$ python -q
>>> import numpy as np
>>> import numpy.linalg as la
>>> np.set_printoptions(suppress=True, linewidth=120)
>>> F = np.loadtxt("block0.csv", delimiter=",")
>>> print(F)
[[ 4.3 -5. ]
 [ 4.  -4.7]]
>>> vals, V = la.eig(F)
>>> print(np.round(F @ V[:, 0] - vals[0] * V[:, 0], 2) + 0)
[0. 0.]
>>> print(vals.round(2))
[ 0.3 -0.7]
>>> mat = np.loadtxt("out18.csv", delimiter=",")
>>> print(mat)
[[  2.23  -0.33  -0.78   1.22  -0.69]
 [ 17.37  -2.79  -6.57  10.11  -6.6 ]
 [  2.4    0.12  -0.58   0.71   0.28]
 [  7.01  -0.11  -2.03   2.58  -0.1 ]
 [ 19.     0.34  -5.01   6.15   1.4 ]
 [ -2.21   0.3    0.78  -1.2    0.7 ]
 [  0.58   1.22   0.62  -1.49   2.96]
 [ -6.42  -3.41  -0.38   2.61  -8.58]
 [ 15.58  -1.7   -5.38   7.89  -3.9 ]
 [ 15.98  -0.9   -5.     6.87  -1.85]
 [  9.39  -0.02  -2.62   3.31   0.18]
 [-17.04  -1.08   4.02  -4.42  -3.09]
 [-10.77  -2.76   1.23   0.21  -7.18]
 [  2.4    0.08  -0.62   0.67   0.29]
 [-21.02   0.33   6.02  -7.8    0.32]]
>>> C = mat[[9, 3]].astype(float)
>>> for _ in range(4):
...     idx = la.norm(mat[:, None] - C, axis=-1).argmin(axis=1)
...     C = np.array([mat[idx == j].mean(axis=0) for j in range(2)])
... 
>>> print(idx)
[1 0 1 0 0 1 1 1 0 0 0 1 1 1 1]
>>> print(np.abs(C[1] - C[0]).argmax())
0
>>> U, sig, VT = la.svd(mat)
>>> print(np.argmax(sig[:-1] / (sig[1:] + 1e-6)) + 1)
2
>>> out = U[:, :2] @ np.diag(sig[:2]) @ VT[:2]
>>> print(round(float(la.norm(mat - out, 2)), 2), round(float(sig[2]), 2))
0.09 0.09
>>> print(la.matrix_rank(mat, rtol=0.05))
2
>>> print(la.matrix_rank(out))
2
>>> dist = la.norm(mat[:, None] - mat[None], axis=-1)
>>> print(dist[:5, :5].round(2))
[[ 0.   19.56  1.21  5.16 18.12]
 [19.56  0.   20.1  15.3   9.72]
 [ 1.21 20.1   0.    5.2  18.06]
 [ 5.16 15.3   5.2   0.   12.96]
 [18.12  9.72 18.06 12.96  0.  ]]
>>> print(dist[11].round(6).argsort(kind="stable")[:4])
[11 14 12  7]
>>> ang = np.radians(15)
>>> Rm = np.eye(5)
>>> Rm[1, 1] = Rm[3, 3] = np.cos(ang)
>>> Rm[1, 3], Rm[3, 1] = -np.sin(ang), np.sin(ang)
>>> print(Rm.round(2))
[[ 1.    0.    0.    0.    0.  ]
 [ 0.    0.97  0.   -0.26  0.  ]
 [ 0.    0.    1.    0.    0.  ]
 [ 0.    0.26  0.    0.97  0.  ]
 [ 0.    0.    0.    0.    1.  ]]
>>> out = mat @ Rm.T
>>> print(np.allclose(mat @ mat.T, out @ out.T))
True
>>> print(round(float(la.det(Rm)), 2), round(np.trace(Rm), 2))
1.0 4.93
>>> print(np.allclose(la.norm(mat, axis=1), la.norm(out, axis=1)))
True
>>> print(np.round(np.abs(out - mat).max(axis=0), 2))
[0.   2.52 0.   1.07 0.  ]
>>> u = np.array([2, 4, 1, 3]) + 0.5
>>> M = np.outer(u, u) / (u @ u)
>>> print(M.round(2))
[[0.15 0.27 0.09 0.21]
 [0.27 0.49 0.16 0.38]
 [0.09 0.16 0.05 0.13]
 [0.21 0.38 0.13 0.3 ]]
>>> print(np.round(la.norm(M, 2) / la.norm(M), 2))
1.0
>>> ang = np.radians(90)
>>> Rm = np.eye(4)
>>> Rm[1, 1] = Rm[3, 3] = np.cos(ang)
>>> Rm[1, 3], Rm[3, 1] = -np.sin(ang), np.sin(ang)
>>> print(Rm.round(2) + 0)
[[ 1.  0.  0.  0.]
 [ 0.  0.  0. -1.]
 [ 0.  0.  1.  0.]
 [ 0.  1.  0.  0.]]
>>> out = M @ Rm.T
>>> print(np.allclose(la.norm(M, axis=1), la.norm(out, axis=1)))
True
>>> print(out.round(2))
[[ 0.15 -0.21  0.09  0.27]
 [ 0.27 -0.38  0.16  0.49]
 [ 0.09 -0.13  0.05  0.16]
 [ 0.21 -0.3   0.13  0.38]]
>>> E = np.load("test2.npy")
>>> print(E)
[[ 0  2  8  0  6]
 [40  5  6  8  5]
 [10  2  5  2  2]]
>>> W = np.array([[-2, 4, 3], [-4, -4, -2], [2, -3, 1], [1, 0, 1], [0, -5, 1]])
>>> beta = np.array([1, 2, 5])
>>> H = np.maximum(E @ W + beta, 0)
>>> print(la.matrix_rank(H))
3
>>> C = np.array([[8, 0, 8], [4, 1, 6], [6, 7, 2]])
>>> print(W @ C)
[[ 18  25  14]
 [-60 -18 -60]
 [ 10   4   0]
 [ 14   7  10]
 [-14   2 -28]]
>>> out = np.array([[6, 9], [6, 4], [7, 8], [4, 0], [7, 0]])
>>> print(la.matrix_rank(E @ out))
2
>>> print(E @ out)
[[110  72]
 [379 428]
 [129 138]]
>>> print(np.einsum("ik,kj->ji", E, out))
[[110 379 129]
 [ 72 428 138]]
>>> print(np.vstack([E, out.T]).shape)
(5, 5)
>>> print(np.einsum("ij,ij->i", E, E))
[ 104 1750  137]
